$ ipython --no-banner

In [1]: import numpy as np

In [2]: np.set_printoptions(precision=3, suppress=True, linewidth=120)

In [3]: sv = 10 * 0.2 ** np.arange(4)

In [4]: Q, _ = np.linalg.qr(np.array([[0.1, 0.8, -2.6, -0.1],
   ...:     [-0.8, -0.4, -0.9, 0.7],
   ...:     [0.4, 0.5, 0.2, 0.5],
   ...:     [-0.9, -1.6, -0.6, -1.2]]))

In [5]: rng = np.random.default_rng(29418)

In [6]: X = rng.normal(size=(24, 4)) * sv @ Q

In [7]: print(X)
[[ -2.474  -3.468   7.431  -0.829]
 [ -0.041  -1.308   1.173  -0.402]
 [  1.25   -4.441   2.206   0.624]
 [ -0.4    -2.142   2.505   0.002]
 [  1.902   1.728  -4.511   0.411]
 [ -0.093   3.172  -2.804  -0.101]
 [ -0.418  -1.365   1.868   0.24 ]
 [  1.819  -4.963   1.657   0.6  ]
 [ -1.188   0.102   1.767  -0.439]
 [ -0.504  -1.022   2.144  -1.083]
 [  0.86   -0.738  -0.717   0.248]
 [  1.58    8.804 -10.39    0.343]
 [  1.743   1.227  -3.673   0.213]
 [  0.462  -1.351   0.697  -0.435]
 [  0.562   7.622  -7.995  -0.019]
 [ -0.032   0.808  -0.593   0.092]
 [ -0.549  -7.216   7.563  -0.151]
 [  0.365   1.848  -2.478   0.866]
 [ -0.624  -3.265   4.133  -0.588]
 [  1.325  14.849 -15.818   0.658]
 [  1.623   5.811  -7.989   0.899]
 [  1.241   7.554  -8.604   0.279]
 [ -0.434  -4.27    4.466   0.086]
 [ -1.481   0.487   2.306  -1.025]]

In [8]: lab = X[:, 0] > np.median(X[:, 0])

In [9]: f = X[lab].mean(axis=0) - X[~lab].mean(axis=0)

In [10]: print(((X - X.mean(axis=0)) @ f > 0).astype(int))
[0 0 0 0 1 1 0 0 0 0 0 1 1 0 1 0 0 1 0 1 1 1 0 0]

In [11]: print(np.argsort(-np.abs(f).round(6), kind="stable"))
[2 1 0 3]

In [12]: x = np.array([1, 1, 0, 0])

In [13]: y = X @ x

In [14]: c, lr = np.zeros(4), 1 / np.linalg.norm(X, 2) ** 2

In [15]: for i in range(4):
    ...:     c -= lr * X.T @ (X @ c - y)
    ...:     if i % 1 == 0: print(i, round(np.linalg.norm(X @ c - y), 3))
    ...: 
0 0.545
1 0.545
2 0.544
3 0.543

In [16]: print(c)
[ 0.071  0.489 -0.561  0.024]

In [17]: print(round(np.linalg.cond(X), 3))
118.077

In [18]: Q, Rm = np.linalg.qr(X)

In [19]: print(np.round(np.trace(Q @ Q.T), 3))
4.0

In [20]: M2 = np.c_[X[:, :3] @ np.array([[-5, 4, -7], [-7, 1, -9], [1, -5, 7]]), np.array([3, -5, 0, 0, -4, -3, 3, 0, 2, -5, -4, 4, -3, 3, 2, -1, 0, 1, -1, -2, 3, 3, 4, -4])]

In [21]: print(M2)
[[  44.077  -50.52   100.549    3.   ]
 [  10.532   -7.337   20.269   -5.   ]
 [  27.044  -10.47    46.662    0.   ]
 [  19.497  -16.268   39.612    0.   ]
 [ -26.119   31.892  -60.446   -4.   ]
 [ -24.544   16.82   -47.527   -3.   ]
 [  13.518  -12.379   28.294    3.   ]
 [  27.302   -5.973   43.535    0.   ]
 [   6.99   -13.486   19.765    2.   ]
 [  11.815  -13.757   27.731   -5.   ]
 [   0.149    6.288   -4.399   -4.   ]
 [ -79.918   67.076 -163.029    4.   ]
 [ -20.978   26.563  -48.955   -3.   ]
 [   7.844   -2.987   13.803    3.   ]
 [ -64.155   49.842 -128.49     2.   ]
 [  -6.092    3.647  -11.202   -1.   ]
 [  60.821  -47.224  121.727    0.   ]
 [ -17.243   15.701  -36.54     1.   ]
 [  30.108  -26.425   62.682   -1.   ]
 [-126.389   99.239 -253.643   -2.   ]
 [ -56.784   52.25  -119.587    3.   ]
 [ -67.687   55.535 -136.898    3.   ]
 [  36.525  -28.337   72.729    4.   ]
 [   6.305  -16.968   22.13    -4.   ]]

In [22]: print(np.round(np.linalg.norm(M2 - X @ np.linalg.lstsq(X, M2)[0], axis=0), 3) + 0)
[ 0.     0.     0.    12.478]

In [23]: print(np.linalg.matrix_rank(np.c_[X, M2]))
5

In [24]: Z = X[[2, 20]].astype(float)

In [25]: for _ in range(3):
    ...:     lab = np.linalg.norm(X[:, None] - Z, axis=-1).argmin(axis=1)
    ...:     Z = np.array([X[lab == j].mean(axis=0) for j in range(2)])
    ...: 

In [26]: print(lab)
[0 0 0 0 1 1 0 0 0 0 0 1 1 0 1 0 0 1 0 1 1 1 0 0]

In [27]: print(np.abs(Z[1] - Z[0]).argmax())
2

In [28]: M = np.load("sample8.npy")

In [29]: print(M)
[[1.3 4.  5.  0.  0. ]
 [2.  2.3 5.  5.  5. ]
 [3.  2.  1.3 0.  3. ]
 [0.  2.  4.  0.3 3. ]
 [1.  4.  5.  0.  0.3]]

In [30]: Q, V = np.linalg.qr(M[:, :2])[0], np.linalg.qr(M[:, 2:])[0]

In [31]: sv = np.linalg.svd(Q.T @ V, compute_uv=False)

In [32]: print(sv)
[1.    0.694]

In [33]: W0 = np.arange(32).reshape(4, 8) + 2

In [34]: print(W0)
[[ 2  3  4  5  6  7  8  9]
 [10 11 12 13 14 15 16 17]
 [18 19 20 21 22 23 24 25]
 [26 27 28 29 30 31 32 33]]

In [35]: rank = np.linalg.matrix_rank(W0)

In [36]: print(rank)
2

In [37]: null = np.linalg.svd(W0)[2][rank:].T

In [38]: print(np.allclose(W0 @ null, 0))
True

In [39]: print(np.round(W0 @ null, 3) + 0)
[[0. 0. 0. 0. 0. 0.]
 [0. 0. 0. 0. 0. 0.]
 [0. 0. 0. 0. 0. 0.]
 [0. 0. 0. 0. 0. 0.]]

In [40]: print([int(np.linalg.matrix_rank(np.delete(W0, i, axis=0))) for i in range(4)])
[2, 2, 2, 2]

In [41]: print([int(np.linalg.matrix_rank(W0[:, :j + 1])) for j in range(8)])
[1, 2, 2, 2, 2, 2, 2, 2]

In [42]: w1 = np.array([[1, 3, 2],
    ...:     [2, -1, -1],
    ...:     [-3, -2, 3],
    ...:     [-3, 1, 3],
    ...:     [1, 2, 0],
    ...:     [3, 0, 0],
    ...:     [3, 1, 2],
    ...:     [0, -1, -2]])

In [43]: c = np.array([-2, 0, 3])

In [44]: H = np.maximum(W0 @ w1 + c, 0)

In [45]: print((H > 0).astype(int))
[[1 1 1]
 [1 1 1]
 [1 1 1]
 [1 1 1]]

In [46]: print(H)
[[ 30  11  29]
 [ 62  35  85]
 [ 94  59 141]
 [126  83 197]]

In [47]: print((H > 0).mean(axis=0))
[1. 1. 1.]

In [48]: Z = np.array([[3, -2], [2, 1], [7, 9]])

In [49]: print((H @ Z).round(6).argmax(axis=1))
[0 0 0 0]
